$ ipython --no-banner

In [1]: import numpy as np

In [2]: import numpy.linalg as la

In [3]: np.set_printoptions(precision=2, suppress=True, linewidth=120, floatmode="fixed")

In [4]: rnd = lambda a: np.round(a, 2) + 0

In [5]: J = np.loadtxt("arr.csv", delimiter=",")

In [6]: rnd(J)
Out[6]: 
array([[-0.49,  0.47, -0.53, -0.51],
       [-0.49, -0.67,  0.30, -0.47],
       [ 0.65, -0.37, -0.48, -0.46],
       [-0.32, -0.43, -0.63,  0.56]])

In [7]: other = la.inv(J)

In [8]: rnd(la.det(J) * other)
Out[8]: 
array([[ 0.49,  0.49, -0.65,  0.32],
       [-0.47,  0.67,  0.37,  0.43],
       [ 0.53, -0.30,  0.48,  0.63],
       [ 0.51,  0.47,  0.46, -0.56]])

In [9]: rnd(la.slogdet(J)[0])
Out[9]: np.float64(-1.0)

In [10]: rnd(la.det(J) * la.det(other))
Out[10]: np.float64(1.0)

In [11]: r0 = np.array([-1, -2])

In [12]: rnd(np.convolve(J[2], r0))
Out[12]: array([-0.65, -0.93,  1.22,  1.42,  0.91])

In [13]: x0 = np.array([-2, -1, 1, 2])

In [14]: rnd(J.T @ (J @ x0))
Out[14]: array([-2.00, -1.00,  1.00,  2.00])

In [15]: rnd(la.norm(x0)), rnd(la.norm(J @ x0))
Out[15]: (np.float64(3.16), np.float64(3.16))

In [16]: rnd(la.det(J))
Out[16]: np.float64(-1.0)

In [17]: 4 - la.matrix_rank(J - np.eye(4), tol=1e-8)
Out[17]: np.int64(1)

In [18]: rnd(la.inv(J))
Out[18]: 
array([[-0.49, -0.49,  0.65, -0.32],
       [ 0.47, -0.67, -0.37, -0.43],
       [-0.53,  0.30, -0.48, -0.63],
       [-0.51, -0.47, -0.46,  0.56]])

In [19]: X = np.array([[2, -18, -18], [-2, 18, 18], [-2, 18, 18], [2, -18, -18]])

In [20]: X
Out[20]: 
array([[  2, -18, -18],
       [ -2,  18,  18],
       [ -2,  18,  18],
       [  2, -18, -18]])

In [21]: np.unique(X.round(6), axis=0).shape
Out[21]: (2, 3)

In [22]: q, _ = la.qr(np.array([[0.5, -0.4, -0.1, 0.9],
    ...:     [-0.1, 0.4, -0.2, 0.5],
    ...:     [1.0, -0.9, -0.3, -1.9],
    ...:     [1.2, -0.6, -0.4, -1.9]]))

In [23]: data = -3 * q

In [24]: rnd(data)
Out[24]: 
array([[ 0.91, -0.36, -0.57,  2.78],
       [-0.18,  2.17,  1.92,  0.74],
       [ 1.83, -1.39,  1.89, -0.40],
       [ 2.19,  1.49, -1.18, -0.77]])

In [25]: rnd(data.T @ data)
Out[25]: 
array([[9.00, 0.00, 0.00, 0.00],
       [0.00, 9.00, 0.00, 0.00],
       [0.00, 0.00, 9.00, 0.00],
       [0.00, 0.00, 0.00, 9.00]])

In [26]: rnd(la.svd(data, compute_uv=False))
Out[26]: array([3.00, 3.00, 3.00, 3.00])

In [27]: rnd(data[:, 2] @ data[:, 3])
Out[27]: np.float64(0.0)
